$ python -q
>>> import numpy as np
>>> np.set_printoptions(precision=3, suppress=True, linewidth=140, sign=" ")
>>> A = np.loadtxt("test7.csv", delimiter=",")
>>> A
array([[ 0.836, -0.989, -0.686, -0.865,  1.224,  0.667,  1.108, -1.713],
       [ 0.139, -0.334,  1.715,  1.793,  0.514, -0.514,  0.991,  1.095],
       [-0.381,  1.679,  0.893,  1.084,  0.724, -1.298, -1.043,  0.875],
       [-0.321,  1.486, -1.495,  0.313, -0.64 , -1.265, -1.268, -0.86 ],
       [-0.548,  0.884,  1.058, -1.897, -0.568,  1.623,  0.206,  0.45 ],
       [-0.135, -0.01 ,  2.235,  0.925, -1.425, -0.68 ,  0.304, -0.738],
       [ 0.239, -1.136,  0.294, -0.981,  2.02 , -0.467,  1.473, -0.362],
       [-0.014,  0.506, -1.316, -0.795, -0.998, -1.933,  1.237,  0.342],
       [ 0.177,  1.608,  2.434,  0.569,  0.278, -0.004,  0.08 ,  0.226],
       [ 2.104,  1.829,  0.132,  0.195,  1.031,  0.048,  0.211, -0.25 ],
       [ 0.713,  0.897,  0.08 ,  0.088,  0.772, -1.119, -1.815, -1.591],
       [-1.969, -0.344,  0.071, -0.865,  0.306, -0.895,  1.713, -0.649],
       [-1.408, -0.514,  0.286,  0.534, -2.198, -0.19 , -1.178, -0.361],
       [-0.047,  1.846, -0.588, -0.913,  0.253,  1.193,  1.531, -0.761],
       [-0.649, -1.85 , -0.05 ,  1.261,  0.396,  0.379,  1.436, -1.095],
       [-0.573,  1.01 , -1.27 ,  1.316,  1.131,  1.167,  1.269,  0.238],
       [-0.948, -0.558, -1.54 , -1.499,  1.189,  1.024, -0.662,  0.519],
       [ 1.268, -0.498,  0.646,  2.05 , -0.036,  0.905, -0.501, -1.205]])
>>> x = np.array([3, 3, -2, 3, 1, -2, 2, 1])
>>> h1 = np.maximum(A @ x, 0)
>>> A.T @ h1
array([ 24.653,  69.63 ,  -4.968,  34.303,  25.339, -18.467,  14.335,  -1.029])
>>> A * (h1 > 1e-9)[:, None]
array([[ 0.   , -0.   , -0.   , -0.   ,  0.   ,  0.   ,  0.   , -0.   ],
       [ 0.139, -0.334,  1.715,  1.793,  0.514, -0.514,  0.991,  1.095],
       [-0.381,  1.679,  0.893,  1.084,  0.724, -1.298, -1.043,  0.875],
       [-0.321,  1.486, -1.495,  0.313, -0.64 , -1.265, -1.268, -0.86 ],
       [-0.   ,  0.   ,  0.   , -0.   , -0.   ,  0.   ,  0.   ,  0.   ],
       [-0.   , -0.   ,  0.   ,  0.   , -0.   , -0.   ,  0.   , -0.   ],
       [ 0.   , -0.   ,  0.   , -0.   ,  0.   , -0.   ,  0.   , -0.   ],
       [-0.014,  0.506, -1.316, -0.795, -0.998, -1.933,  1.237,  0.342],
       [ 0.177,  1.608,  2.434,  0.569,  0.278, -0.004,  0.08 ,  0.226],
       [ 2.104,  1.829,  0.132,  0.195,  1.031,  0.048,  0.211, -0.25 ],
       [ 0.713,  0.897,  0.08 ,  0.088,  0.772, -1.119, -1.815, -1.591],
       [-0.   , -0.   ,  0.   , -0.   ,  0.   , -0.   ,  0.   , -0.   ],
       [-0.   , -0.   ,  0.   ,  0.   , -0.   , -0.   , -0.   , -0.   ],
       [-0.047,  1.846, -0.588, -0.913,  0.253,  1.193,  1.531, -0.761],
       [-0.   , -0.   , -0.   ,  0.   ,  0.   ,  0.   ,  0.   , -0.   ],
       [-0.573,  1.01 , -1.27 ,  1.316,  1.131,  1.167,  1.269,  0.238],
       [-0.   , -0.   , -0.   , -0.   ,  0.   ,  0.   , -0.   ,  0.   ],
       [ 1.268, -0.498,  0.646,  2.05 , -0.036,  0.905, -0.501, -1.205]])
>>> np.flatnonzero(h1 > 1e-9)
array([  1,   2,   3,   7,   8,   9,  10,  13,  15,  17])
